>>> import numpy as np
>>> import numpy.linalg as la
>>> np.set_printoptions(precision=3, suppress=True, linewidth=120, legacy="1.25")
>>> J = np.load("a.npy")
>>> print(J)
[[-3 -1 -4 -1  1  3 -3]
 [-7 -6 -5  8  6  7  5]
 [ 8  4 -6  5 -9 -8 -8]
 [-4  5  5 -6  2  4  7]
 [ 6 -9  7  2 -8 -6 -7]
 [ 6  1 -3  0  6 -6 -9]
 [ 4 -6 -5  0 -1 -4  4]
 [ 4 -9 -6 -7  8 -4  4]]
>>> print(J.mean(axis=0))
[ 1.75  -2.625 -2.125  0.125  0.625 -1.75  -0.875]
>>> J.sum(axis=1)
array([ -8,   8, -14,  13, -15,  -5,  -8, -10])
>>> J[:, 7]
Traceback (most recent call last):
  File "<python-input-7>", line 1, in <module>
    J[:, 7]
    ~^^^^^^
IndexError: index 7 is out of bounds for axis 1 with size 7
>>> J.shape
(8, 7)
>>> print(np.round(la.svd(J, compute_uv=False), 3) + 0)
[27.757 19.932 15.341 14.653 10.442  5.491  0.   ]
>>> r = la.matrix_rank(J)
>>> r
6
>>> ns = la.svd(J)[2][r:].T
>>> np.allclose(J @ ns, 0)
True
>>> np.round(J @ ns, 3) + 0
array([[0.],
       [0.],
       [0.],
       [0.],
       [0.],
       [0.],
       [0.],
       [0.]])
>>> [int(la.matrix_rank(J[:i])) for i in range(1, len(J) + 1)]
[1, 2, 3, 4, 5, 6, 6, 6]
>>> la.matrix_rank(J.T @ J), la.matrix_rank(J @ J.T)
(6, 6)
>>> np.round(ns[:, 0] / ns[np.abs(ns[:, 0]).round(6).argmax(), 0], 3) + 0
array([1., 0., 0., 0., 0., 1., 0.])
>>> np.round(ns @ ns.T, 3) + 0
array([[0.5, 0. , 0. , 0. , 0. , 0.5, 0. ],
       [0. , 0. , 0. , 0. , 0. , 0. , 0. ],
       [0. , 0. , 0. , 0. , 0. , 0. , 0. ],
       [0. , 0. , 0. , 0. , 0. , 0. , 0. ],
       [0. , 0. , 0. , 0. , 0. , 0. , 0. ],
       [0.5, 0. , 0. , 0. , 0. , 0.5, 0. ],
       [0. , 0. , 0. , 0. , 0. , 0. , 0. ]])
>>> [int(la.matrix_rank(np.delete(J, i, axis=0))) for i in range(8)]
[6, 6, 6, 6, 6, 6, 6, 6]
>>> rng = np.random.default_rng(961)
>>> other = J + rng.integers(-2, 3, (8, 6)) @ rng.integers(-2, 3, (6, 7))
>>> other
array([[  1,  -3,  -6,   5,   3, -11,  -1],
       [ -3,  -7,   0,   3,   0,  15,  -6],
       [ 10,   0, -10,  -3,   1,  -6, -20],
       [ -5,   1,  10,  -6,   0,   4,   8],
       [  3,  -4,  11,   5, -16,   0,  -1],
       [  7,   5,  -1,   5,  -8,  -8,   0],
       [  3,  -1,  -2,   0,  -5,   5,   2],
       [  3,  -5,  -1,  -2,   4,  -1,   6]])
>>> la.matrix_rank(other - J, tol=1e-8)
6
>>> np.abs(other - J).sum(axis=1)
array([32, 40, 42, 13, 35, 37, 24, 24])
>>> np.round(la.svd(other - J, compute_uv=False), 3) + 0
array([29.637, 24.527, 11.532,  6.876,  6.382,  0.252,  0.   ])
>>> K = np.load("test4.npy")
>>> K
array([[ 0.885,  0.733, -0.721,  0.958,  1.633],
       [ 1.061, -0.27 ,  0.031, -0.63 ,  0.884],
       [ 0.028,  0.347,  1.804,  0.355,  1.197],
       [ 0.018, -0.905, -0.688,  1.01 , -1.257]])
>>> T = np.stack([K, 3 * K, K[::-1]])
>>> la.matrix_rank(T.reshape(3, -1))
2
>>> la.norm(T, axis=(1, 2))
array([ 4.078, 12.234,  4.078])
>>> np.einsum("bij,cij->bc", T, T)
array([[ 16.63,  49.89,  -0.82],
       [ 49.89, 149.67,  -2.46],
       [ -0.82,  -2.46,  16.63]])
>>> (T @ K.T).shape
(3, 4, 4)
>>> T.shape
(3, 4, 5)
>>> w1 = np.array([[3, -1, 0], [0, -3, -2], [-3, 0, 2], [-1, -3, -1], [-3, 0, -3]])
>>> b = np.array([-1, 0, 0])
>>> H = np.maximum(K @ w1 + b, 0)
>>> (H > 0).mean(axis=0)
array([0.5 , 0.25, 0.25])
>>> W2 = np.array([[-2, 2], [-1, 0], [3, -3]])
>>> (H @ W2).round(6).argmax(axis=1)
array([0, 1, 0, 0])
>>> w1 @ W2
array([[ -5,   6],
       [ -3,   6],
       [ 12, -12],
       [  2,   1],
       [ -3,   3]])
>>> other = K / np.sqrt((K ** 2).mean(axis=1, keepdims=True))
>>> la.matrix_rank(K - K.mean(axis=1, keepdims=True))
4
>>> f, g = K[3], K[1]
>>> round(f @ f, 3)
3.893
>>> np.round(f @ g, 3)
-1.505
>>> p = (f @ g) / (f @ f) * f
>>> g - p
array([ 1.068, -0.62 , -0.235, -0.239,  0.398])
>>> round(float((g - p) @ f), 3)
0.0
>>> round(la.norm(f + g) ** 2 + la.norm(f - g) ** 2, 3)
12.542
>>> la.matrix_rank(np.outer(f, g))
1
>>> f = np.array([2, 0])
>>> np.polyval(f, K[2])
array([0.056, 0.694, 3.608, 0.71 , 2.394])
>>> np.cross(K[2, :3], K[0, :3])
array([-1.573,  1.617, -0.287])
>>> arr = np.eye(7, dtype=int)[rng.permutation(7)] * np.array([4, -4, 1, -1, 1, 0, -5])
>>> arr
array([[ 0,  0,  0,  0,  0,  0,  0],
       [ 4,  0,  0,  0,  0,  0,  0],
       [ 0,  0,  1,  0,  0,  0,  0],
       [ 0,  0,  0, -1,  0,  0,  0],
       [ 0,  0,  0,  0,  1,  0,  0],
       [ 0,  0,  0,  0,  0,  0, -5],
       [ 0, -4,  0,  0,  0,  0,  0]])
>>> gram = arr.T @ arr
>>> la.eigvalsh(gram)[::-1]
array([25., 16., 16.,  1.,  1.,  1.,  0.])
>>> print(la.svd(arr, compute_uv=False) ** 2)
[25. 16. 16.  1.  1.  1.  0.]
>>> la.matrix_rank(gram)
6
>>> print(np.diag(gram))
[16 16  1  1  1  0 25]
>>> r = la.matrix_rank(arr)
>>> r
6
>>> ns = la.svd(arr)[2][r:].T
>>> [int(la.matrix_rank(np.delete(arr, i, axis=0))) for i in range(7)]
[6, 5, 5, 5, 5, 5, 5]
>>> [int(la.matrix_rank(arr[:, :j + 1])) for j in range(7)]
[1, 2, 3, 4, 5, 5, 6]
>>> la.matrix_rank(arr.T @ arr), la.matrix_rank(arr @ arr.T)
(6, 6)
>>> ns.shape
(7, 1)
>>> x = np.array([-2, 1, 2, -2, 0, -1, 1])
>>> h = np.maximum(J @ x, 0)
>>> J * (h > 1e-9)[:, None]
array([[ 0,  0,  0,  0,  0,  0,  0],
       [ 0,  0,  0,  0,  0,  0,  0],
       [ 0,  0,  0,  0,  0,  0,  0],
       [-4,  5,  5, -6,  2,  4,  7],
       [ 0,  0,  0,  0,  0,  0,  0],
       [ 0,  0,  0,  0,  0,  0,  0],
       [ 0,  0,  0,  0,  0,  0,  0],
       [ 0,  0,  0,  0,  0,  0,  0]])
>>> print(np.maximum(J @ (3 * x), 0))
[  0   0   0 114   0   0   0   0]
>>> print(J.T @ h)
[-152  190  190 -228   76  152  266]
>>> h
array([ 0,  0,  0, 38,  0,  0,  0,  0])
>>> Uu, sigma, Vt = la.svd(arr)
>>> V = Vt[:(sigma > 1e-8).sum()]
>>> x = arr[2] + -2 * arr[0] + rng.integers(2) * np.eye(7)[6]
>>> x
array([0., 0., 1., 0., 0., 0., 1.])
>>> print(np.allclose(V.T @ V @ x, x))
True
>>> round(float(la.norm(x - V.T @ V @ x)), 3)
0.0
>>> print(np.diag(V.T @ V))
[1. 1. 1. 1. 1. 0. 1.]
>>> V.T @ V
array([[1., 0., 0., 0., 0., 0., 0.],
       [0., 1., 0., 0., 0., 0., 0.],
       [0., 0., 1., 0., 0., 0., 0.],
       [0., 0., 0., 1., 0., 0., 0.],
       [0., 0., 0., 0., 1., 0., 0.],
       [0., 0., 0., 0., 0., 0., 0.],
       [0., 0., 0., 0., 0., 0., 1.]])
>>> X = np.load("layer11.npy")
>>> X
array([[-3, -2, -1,  0,  1,  2,  3,  4],
       [ 5,  6,  7,  8,  9, 10, 11, 12],
       [13, 14, 15, 16, 17, 18, 19, 20],
       [21, 22, 23, 24, 25, 26, 27, 28],
       [29, 30, 31, 32, 33, 34, 35, 36]])
>>> Uu, sigma, Vt = la.svd(X)
>>> V = Vt[:(sigma > 1e-8).sum()]
>>> x = X[4] + -3 * X[2] + rng.integers(2) * np.eye(8)[1]
>>> print(x)
[-10. -12. -14. -16. -18. -20. -22. -24.]
>>> np.allclose(V.T @ V @ x, x)
True
>>> print(la.matrix_rank(np.vstack([X, x])))
2
>>> np.diag(V.T @ V)
array([0.417, 0.274, 0.179, 0.131, 0.131, 0.179, 0.274, 0.417])
>>> np.allclose(X[:-1].T @ la.lstsq(X[:-1].T, X[-1])[0], X[-1])
True
>>> la.lstsq(X[:-1].T, X[-1])[2]
2
>>> other = X / np.sqrt((X ** 2).mean(axis=1, keepdims=True))
>>> la.matrix_rank(X - X.mean(axis=1, keepdims=True))
1
>>> la.matrix_rank(other) == la.matrix_rank(X)
True
>>> other[0]
array([-1.279, -0.853, -0.426,  0.   ,  0.426,  0.853,  1.279,  1.706])
>>> la.matrix_rank(X, rtol=0.1)
1
>>> round(float(la.norm(X, 2) / la.norm(X)), 3)
0.998
>>> la.cond(X) > 100
True
>>> f = np.array([-2, 1, 2, 2, 1, 0, 0, -2])
>>> feats = np.outer(rng.normal(size=22), f) + 0.02 * rng.normal(size=(22, 8))
>>> print(feats.round(3) + 0)
[[ 2.456 -1.233 -2.489 -2.523 -1.248 -0.034 -0.032  2.518]
 [-1.351  0.711  1.361  1.336  0.705  0.005  0.    -1.346]
 [ 1.56  -0.732 -1.497 -1.522 -0.805  0.005  0.023  1.54 ]
 [ 0.528 -0.282 -0.54  -0.538 -0.267 -0.001 -0.026  0.54 ]
 [-1.355  0.705  1.408  1.377  0.684 -0.008 -0.017 -1.397]
 [-1.526  0.769  1.51   1.504  0.754 -0.02  -0.001 -1.52 ]
 [-0.027  0.016  0.037  0.02   0.019 -0.027  0.002 -0.019]
 [ 0.028 -0.002 -0.047 -0.006 -0.022 -0.038  0.038 -0.008]
 [-0.338  0.175  0.368  0.307  0.171 -0.013 -0.018 -0.344]
 [ 1.439 -0.726 -1.447 -1.473 -0.731 -0.021 -0.026  1.431]
 [ 0.999 -0.47  -1.009 -0.98  -0.465  0.003 -0.007  1.006]
 [ 0.947 -0.473 -0.911 -0.949 -0.488  0.014 -0.002  0.953]
 [ 3.025 -1.492 -3.032 -2.98  -1.494 -0.002  0.029  3.013]
 [ 0.031  0.     0.02  -0.019  0.033  0.     0.003 -0.013]
 [ 2.19  -1.105 -2.211 -2.191 -1.061  0.024  0.003  2.184]
 [-1.687  0.82   1.672  1.638  0.834 -0.012  0.013 -1.661]
 [-1.568  0.785  1.567  1.555  0.785 -0.013 -0.009 -1.551]
 [ 0.611 -0.294 -0.608 -0.598 -0.319  0.003  0.008  0.593]
 [ 0.832 -0.432 -0.814 -0.817 -0.403 -0.006  0.027  0.817]
 [ 0.618 -0.278 -0.611 -0.613 -0.313  0.011  0.032  0.622]
 [-1.01   0.545  1.012  1.02   0.524 -0.01  -0.004 -1.   ]
 [-1.429  0.723  1.449  1.441  0.709 -0.022  0.004 -1.439]]
>>> other = np.c_[feats[:, :3] @ np.array([[-4, -5, 4], [1, 2, 0], [-3, -3, 2]]), np.array([3, -3, 3, 1, 2, -3, -2, -1, -2, 0, 0, -2, 3, 2, 0, -2, -3, 0, -2, 3, -3, 3])]
>>> other
array([[-3.592, -7.282,  4.848,  3.   ],
       [ 2.032,  4.094, -2.683, -3.   ],
       [-2.481, -4.773,  3.246,  3.   ],
       [-0.772, -1.581,  1.03 ,  1.   ],
       [ 1.904,  3.964, -2.606,  2.   ],
       [ 2.341,  4.635, -3.082, -3.   ],
       [ 0.014,  0.057, -0.035, -2.   ],
       [ 0.028, -0.001,  0.017, -1.   ],
       [ 0.425,  0.939, -0.618, -2.   ],
       [-2.14 , -4.304,  2.861,  0.   ],
       [-1.441, -2.91 ,  1.979,  0.   ],
       [-1.53 , -2.95 ,  1.967, -2.   ],
       [-4.494, -9.011,  6.034,  3.   ],
       [-0.184, -0.216,  0.164,  2.   ],
       [-3.234, -6.529,  4.34 ,  0.   ],
       [ 2.551,  5.058, -3.404, -2.   ],
       [ 2.357,  4.71 , -3.139, -3.   ],
       [-0.912, -1.816,  1.226,  0.   ],
       [-1.318, -2.582,  1.7  , -2.   ],
       [-0.918, -1.814,  1.251,  3.   ],
       [ 1.549,  3.104, -2.016, -3.   ],
       [ 2.09 ,  4.241, -2.817,  3.   ]])
>>> print(np.round(la.lstsq(feats, other[:, 0])[0], 3) + 0)
[-4.  1. -3.  0.  0.  0.  0.  0.]
>>> d = la.norm(other[:, None] - other[None], axis=-1)
>>> d[9].round(6).argsort(kind="stable")[:4]
array([ 9, 10, 11, 14])
>>> np.flatnonzero(d[9] < d.mean() / 2)
array([ 2,  9, 10, 11, 14, 17, 18])
>>> Uu, sigma, Vt = la.svd(X)
>>> np.argmax(sigma[:-1] / (sigma[1:] + 1e-6)) + 1
2
>>> sigma.round(3) + 0
array([127.096,   8.159,   0.   ,   0.   ,   0.   ])
>>> other = Uu[:, :2] @ np.diag(sigma[:2]) @ Vt[:2]
>>> la.matrix_rank(X, rtol=0.05)
2
>>> round(float(np.abs(X - other).max()), 3)
0.0
>>> la.matrix_rank(other)
2
>>> print(round(float(la.norm(X - other) / la.norm(X)), 3))
0.0
>>> Xs = feats - feats.mean(axis=0)
>>> Uu, sigma, Vt = la.svd(Xs, full_matrices=False)
>>> np.searchsorted(np.cumsum(sigma ** 2) / (sigma ** 2).sum(), 0.9) + 1
1
>>> np.round(Xs.mean(axis=0), 3) + 0
array([0., 0., 0., 0., 0., 0., 0., 0.])
>>> la.matrix_rank(Xs)
8
>>> np.round(sigma ** 2 / (sigma ** 2).sum(), 3) + 0
array([1., 0., 0., 0., 0., 0., 0., 0.])
>>> np.round((sigma ** 2).sum() ** 2 / (sigma ** 4).sum(), 3)
1.0
>>> print(Vt[0] * np.sign(Vt[0, np.abs(Vt[0]).argmax()]))
[-0.471  0.236  0.473  0.47   0.236 -0.001 -0.001 -0.472]
>>> np.abs(Vt[-1])
array([0.19 , 0.348, 0.309, 0.455, 0.243, 0.455, 0.035, 0.522])
>>> mat = np.loadtxt("sample15.csv", delimiter=",")
>>> mat
array([[-0.626,  3.866,  0.987],
       [ 1.124,  0.29 , -0.996],
       [ 0.076, -0.261,  0.339],
       [ 3.214, -4.74 , -6.17 ],
       [-0.428, -2.123,  0.668],
       [ 0.411,  1.59 , -1.252],
       [-2.37 ,  1.609,  5.057],
       [ 3.106, -3.511, -0.688],
       [ 1.712,  0.791, -0.254],
       [-0.597,  0.53 ,  6.406],
       [ 1.708, -2.39 , -2.676],
       [-1.134,  0.532,  0.794],
       [-0.694,  2.111,  1.963],
       [-0.381,  0.226,  2.129],
       [ 2.887, -1.974, -0.366],
       [-2.079,  3.46 ,  4.07 ]])
>>> x = np.array([0, 0, -5])
>>> (mat @ x).argmax()
3
>>> la.norm(mat @ x) <= la.norm(mat, 2) * la.norm(x) + 1e-9
True
>>> x = np.array([0, 0, 0])
>>> target = mat @ x
>>> b, lr = np.zeros(3), 1 / la.norm(mat, 2) ** 2
>>> for i in range(150):
...     b -= lr * mat.T @ (mat @ b - target)
...     if i % 50 == 0: print(i, round(la.norm(mat @ b - target), 3))
... 
0 0.0
50 0.0
100 0.0
>>> np.round(la.cond(mat), 3)
4.007
>>> Xs = (mat - mat.mean(axis=0)) / mat.std(axis=0)
>>> np.argwhere(np.abs(Xs) > 2)
array([[3, 1],
       [3, 2]])
>>> b = la.lstsq(np.delete(Xs, 1, axis=1), Xs[:, 1])[0]
>>> b
array([-0.687,  0.104])
>>> P = mat @ la.solve(mat.T @ mat, mat.T)
>>> np.round(np.trace(P), 3)
3.0
>>> print(np.diag(P))
[0.291 0.079 0.004 0.325 0.187 0.135 0.218 0.345 0.243 0.476 0.075 0.038 0.07  0.046 0.309 0.159]
>>> np.round(la.eigvalsh(P), 3) + 0
array([0., 0., 0., 0., 0., 0., 0., 0., 0., 0., 0., 0., 0., 1., 1., 1.])
>>> print(la.matrix_rank(np.eye(16) - P))
13
>>> A = np.loadtxt("dump.csv", delimiter=",")
>>> A
array([[-1. ,  0.2,  0.4, -0.1, -1.1,  0.6, -1.3,  1.2],
       [ 0. ,  1.3, -1. ,  0.3,  1.2, -1.1,  1.5,  1.3],
       [ 1.9, -0.4,  1.1, -0.4,  0.6,  1. ,  0.6,  2.3],
       [-0.5, -1.9,  0.3,  0.3, -1. , -0.7, -1.1,  1.3],
       [ 0.3, -0.9,  0.9, -0.3,  0.6,  1.5, -0.1,  0.9],
       [-0.5, -1.9,  0. ,  0.5,  1.8, -0.6, -2.3,  0.5],
       [ 0.8, -0.8,  1.1,  0.2,  0.4,  2.1,  0.1, -0.3],
       [ 0.3,  0.2,  0.3, -1.3,  0.8,  0.8, -0.6,  0. ],
       [-0.8,  0.5, -1.7, -0.5,  2.1, -0.3, -0.1,  1.3],
       [-0.9, -0.9,  2.6, -1.6,  0.3,  1.5, -0.1,  1.3],
       [ 0.3, -1. ,  1.8,  1.4,  0.7,  0.3, -0.8, -0.1],
       [ 0.2, -0.5, -1. , -0.2, -0.8, -0.7, -0.7, -0.1],
       [ 1.1,  0.1,  0.3, -0.1,  1. ,  1.5,  0.1, -1.7],
       [ 1.3, -0.8, -2.6, -0.9, -1.3,  0.9,  0.1,  0.4],
       [ 0.9,  1.2, -0.8, -0.8, -0.9, -2.5, -0.2, -1.3],
       [ 0.6,  0.5,  0.3,  0.8,  0.1,  1. , -0.7, -1.8],
       [-9. , -5. , 10. ,  1. ,  2. ,  8. , -5. ,  0. ],
       [ 1.5, -1.1, -0.6, -1.9,  0.2,  0.5, -0.2,  0.2],
       [-0.4, -0.3,  0.1, -0.3, -0.3,  0.7,  0. ,  1.9],
       [ 0.8, -0.2, -2.5, -2.7,  0.1, -0.9, -0.1, -0.8],
       [ 0.5,  1. ,  0.3, -1.5, -0.6,  0.5, -0.5,  0.1],
       [-1.3,  0.8,  0.8, -0.2,  0.6,  0.7,  1. , -1.5],
       [-1.7,  0. , -0.7, -0.9,  0.4,  0.8,  0.5, -0.6],
       [-1. ,  0.7, -0.2, -1.5,  0. ,  0.5, -0.3, -0.2]])
>>> other = A + rng.integers(-2, 3, (24, 1)) @ rng.integers(-2, 3, (1, 8))
>>> other
array([[-5. ,  4.2, -1.6, -4.1,  0.9,  4.6, -1.3, -2.8],
       [-2. ,  3.3, -2. , -1.7,  2.2,  0.9,  1.5, -0.7],
       [-0.1,  1.6,  0.1, -2.4,  1.6,  3. ,  0.6,  0.3],
       [-4.5,  2.1, -1.7, -3.7,  1. ,  3.3, -1.1, -2.7],
       [ 4.3, -4.9,  2.9,  3.7, -1.4, -2.5, -0.1,  4.9],
       [-0.5, -1.9,  0. ,  0.5,  1.8, -0.6, -2.3,  0.5],
       [-1.2,  1.2,  0.1, -1.8,  1.4,  4.1,  0.1, -2.3],
       [-3.7,  4.2, -1.7, -5.3,  2.8,  4.8, -0.6, -4. ],
       [-4.8,  4.5, -3.7, -4.5,  4.1,  3.7, -0.1, -2.7],
       [-0.9, -0.9,  2.6, -1.6,  0.3,  1.5, -0.1,  1.3],
       [ 0.3, -1. ,  1.8,  1.4,  0.7,  0.3, -0.8, -0.1],
       [-1.8,  1.5, -2. , -2.2,  0.2,  1.3, -0.7, -2.1],
       [ 3.1, -1.9,  1.3,  1.9,  0. , -0.5,  0.1,  0.3],
       [ 3.3, -2.8, -1.6,  1.1, -2.3, -1.1,  0.1,  2.4],
       [ 4.9, -2.8,  1.2,  3.2, -2.9, -6.5, -0.2,  2.7],
       [-1.4,  2.5, -0.7, -1.2,  1.1,  3. , -0.7, -3.8],
       [-9. , -5. , 10. ,  1. ,  2. ,  8. , -5. ,  0. ],
       [ 3.5, -3.1,  0.4,  0.1, -0.8, -1.5, -0.2,  2.2],
       [-4.4,  3.7, -1.9, -4.3,  1.7,  4.7,  0. , -2.1],
       [ 2.8, -2.2, -1.5, -0.7, -0.9, -2.9, -0.1,  1.2],
       [-1.5,  3. , -0.7, -3.5,  0.4,  2.5, -0.5, -1.9],
       [-1.3,  0.8,  0.8, -0.2,  0.6,  0.7,  1. , -1.5],
       [ 0.3, -2. ,  0.3,  1.1, -0.6, -1.2,  0.5,  1.4],
       [-5. ,  4.7, -2.2, -5.5,  2. ,  4.5, -0.3, -4.2]])
>>> np.abs(other - A).sum(axis=1)
array([24., 12., 12., 24., 24.,  0., 12., 24., 24.,  0.,  0., 12., 12., 12., 24., 12.,  0., 12., 24., 12., 12.,  0.,
       12., 24.])
